$ ipython --no-banner

In [1]: import numpy as np

In [2]: import numpy.linalg as la

In [3]: np.set_printoptions(precision=1, suppress=True, linewidth=140)

In [4]: E = np.array([[0, 0, 0, 0, 1],
   ...:     [1, 0, 0, 0, 0],
   ...:     [0, 1, 0, 0, 0],
   ...:     [0, 0, 1, 0, 0],
   ...:     [0, 0, 0, 1, 0]])

In [5]: # keeps lengths

In [6]: rng = np.random.default_rng(3952)

In [7]: other = E + rng.integers(-2, 3, (5, 1)) @ rng.integers(-2, 3, (1, 5))

In [8]: other
Out[8]: 
array([[ 2,  4,  0, -4, -3],
       [-1, -4,  0,  4,  4],
       [ 1,  3,  0, -2, -2],
       [-2, -4,  1,  4,  4],
       [ 1,  2,  0, -1, -2]])

In [9]: np.round(la.svd(other - E, compute_uv=False), 1) + 0
Out[9]: array([13.5,  0. ,  0. ,  0. ,  0. ])

In [10]: vec = np.array([-1, -2, 5, 3, -3])

In [11]: np.sort(np.abs(np.degrees(np.angle(la.eigvals(E)))))
Out[11]: array([  0.,  72.,  72., 144., 144.])

In [12]: [p for p in range(1, 25) if np.allclose(la.matrix_power(E, p), np.eye(5))]
Out[12]: [5, 10, 15, 20]

In [13]: round(float(la.det(E)), 1)
Out[13]: 1.0

In [14]: 5 - la.matrix_rank(E - np.eye(5), tol=1e-8)
Out[14]: np.int64(1)

In [15]: u = np.array([-2, -1, -1, 0, 0])

In [16]: other = E + np.outer(u, np.eye(5)[2])

In [17]: round(la.det(other) / la.det(E), 1), round(float(1 + la.solve(E, u)[2]), 1)
Out[17]: (np.float64(1.0), 1.0)

In [18]: la.matrix_rank(la.inv(other) - la.inv(E), tol=1e-8)
Out[18]: np.int64(1)

In [19]: X = (rng.random((5, 5)) < 0.3) + np.eye(5)

In [20]: X /= X.sum(axis=1, keepdims=True)

In [21]: X
Out[21]: 
array([[1. , 0. , 0. , 0. , 0. ],
       [0.3, 0.3, 0. , 0. , 0.3],
       [0.5, 0. , 0.5, 0. , 0. ],
       [0. , 0. , 0. , 1. , 0. ],
       [0. , 0.2, 0.2, 0.2, 0.4]])

In [22]: P = np.triu(np.array([[1, 0, 3, 2, 2],
    ...:     [1, 3, 3, 3, 0],
    ...:     [3, 3, 1, 2, 3],
    ...:     [0, 0, 2, 2, 2],
    ...:     [1, 0, 2, 3, 0]]), 1) + np.eye(5)

In [23]: other = P @ E @ la.inv(P)

In [24]: np.round(np.poly(other), 1) + 0
Out[24]: array([ 1.,  0.,  0.,  0.,  0., -1.])

In [25]: np.trace(other), np.trace(E)
Out[25]: (np.float64(0.0), np.int64(0))

In [26]: la.pinv(E)
Out[26]: 
array([[0., 1., 0., 0., 0.],
       [0., 0., 1., 0., 0.],
       [0., 0., 0., 1., 0.],
       [0., 0., 0., 0., 1.],
       [1., 0., 0., 0., 0.]])

In [27]: la.svd(E, compute_uv=False)
Out[27]: array([1., 1., 1., 1., 1.])

In [28]: E.T @ E
Out[28]: 
array([[1, 0, 0, 0, 0],
       [0, 1, 0, 0, 0],
       [0, 0, 1, 0, 0],
       [0, 0, 0, 1, 0],
       [0, 0, 0, 0, 1]])

In [29]: E @ np.ones(5)
Out[29]: array([1., 1., 1., 1., 1.])

In [30]: pr = np.eye(5)[2]

In [31]: for _ in range(4):
    ...:     pr = pr @ E
    ...:     print(pr.round(1))
    ...: 
[0. 1. 0. 0. 0.]
[1. 0. 0. 0. 0.]
[0. 0. 0. 0. 1.]
[0. 0. 0. 1. 0.]

In [32]: th = np.radians(13)

In [33]: r_ = np.eye(5)

In [34]: r_[1, 1] = r_[4, 4] = np.cos(th)

In [35]: r_[1, 4], r_[4, 1] = -np.sin(th), np.sin(th)

In [36]: r_
Out[36]: 
array([[ 1. ,  0. ,  0. ,  0. ,  0. ],
       [ 0. ,  1. ,  0. ,  0. , -0.2],
       [ 0. ,  0. ,  1. ,  0. ,  0. ],
       [ 0. ,  0. ,  0. ,  1. ,  0. ],
       [ 0. ,  0.2,  0. ,  0. ,  1. ]])

In [37]: other = E @ r_.T

In [38]: np.allclose(la.norm(E, axis=1), la.norm(other, axis=1))
Out[38]: True

In [39]: np.abs(other - E).max(axis=0)
Out[39]: array([0. , 0.2, 0. , 0. , 0.2])

In [40]: other
Out[40]: 
array([[ 0. , -0.2,  0. ,  0. ,  1. ],
       [ 1. ,  0. ,  0. ,  0. ,  0. ],
       [ 0. ,  1. ,  0. ,  0. ,  0.2],
       [ 0. ,  0. ,  1. ,  0. ,  0. ],
       [ 0. ,  0. ,  0. ,  1. ,  0. ]])

In [41]: np.trace(E)
Out[41]: np.int64(0)

In [42]: np.allclose(E @ E.T, E.T @ E)
Out[42]: True

In [43]: other = np.array([[2, 0], [-2, -2]])

In [44]: feats = np.kron(np.eye(2, dtype=int), other)

In [45]: feats
Out[45]: 
array([[ 2,  0,  0,  0],
       [-2, -2,  0,  0],
       [ 0,  0,  2,  0],
       [ 0,  0, -2, -2]])

In [46]: other = feats / la.norm(feats, axis=1, keepdims=True)

In [47]: cov = other @ other.T

In [48]: cov[3]
Out[48]: array([ 0. ,  0. , -0.7,  1. ])

In [49]: cov
Out[49]: 
array([[ 1. , -0.7,  0. ,  0. ],
       [-0.7,  1. ,  0. ,  0. ],
       [ 0. ,  0. ,  1. , -0.7],
       [ 0. ,  0. , -0.7,  1. ]])

In [50]: (cov - 2 * np.eye(4)).round(6).argmax(axis=1)
Out[50]: array([2, 2, 0, 0])
